$ python3 -q
>>> import numpy as np
>>> np.set_printoptions(suppress=True, linewidth=100)
>>> K = np.loadtxt("block9.csv", delimiter=",")
>>> K
array([[-0.4, -1.6,  1.2, -0.4],
       [-1.9,  0.6, -1.2,  2.5],
       [-1.7, -0.7, -0.7, -0.6],
       [ 0.5,  2.3,  0.2, -1.6]])
>>> np.round(np.linalg.eigvals(K).sum().real, 1)
np.float64(-2.1)
>>> np.round(np.poly(K), 1)
array([  1. ,   2.1,  -6.8, -12.9, -18.9])
>>> np.kron(np.eye(2, dtype=int), K)
array([[-0.4, -1.6,  1.2, -0.4, -0. , -0. ,  0. , -0. ],
       [-1.9,  0.6, -1.2,  2.5, -0. ,  0. , -0. ,  0. ],
       [-1.7, -0.7, -0.7, -0.6, -0. , -0. , -0. , -0. ],
       [ 0.5,  2.3,  0.2, -1.6,  0. ,  0. ,  0. , -0. ],
       [-0. , -0. ,  0. , -0. , -0.4, -1.6,  1.2, -0.4],
       [-0. ,  0. , -0. ,  0. , -1.9,  0.6, -1.2,  2.5],
       [-0. , -0. , -0. , -0. , -1.7, -0.7, -0.7, -0.6],
       [ 0. ,  0. ,  0. , -0. ,  0.5,  2.3,  0.2, -1.6]])
>>> np.einsum("ii->", K)
np.float64(-2.1)
>>> round(np.linalg.det(2 * K), 1), round(np.linalg.det(K), 1)
(np.float64(-301.8), np.float64(-18.9))
>>> np.round(np.linalg.eigvals(K), 1)
array([-3.5+0.j , -0.7+1.2j, -0.7-1.2j,  2.8+0.j ])
>>> M = np.load("x.npy")
>>> M
array([[0, 1, 1],
       [1, 0, 1],
       [1, 1, 0]])
>>> evals, V = np.linalg.eigh(M)
>>> np.round(np.linalg.eigvalsh(M @ M), 1)
array([1., 1., 4.])
>>> np.unique(evals.round(6) + 0, return_counts=True)[1]
array([2, 1])
>>> np.round(V.T @ V, 1) + 0
array([[1., 0., 0.],
       [0., 1., 0.],
       [0., 0., 1.]])
>>> evals.sum(), np.trace(M)
(np.float64(0.0), np.int64(0))
>>> (evals > 1e-8).sum(), (evals < -1e-8).sum()
(np.int64(1), np.int64(2))
>>> np.round(np.linalg.eigvalsh(M + -3 * np.eye(3)), 1)
array([-4., -4., -1.])
>>> evals.round(1)
array([-1., -1.,  2.])
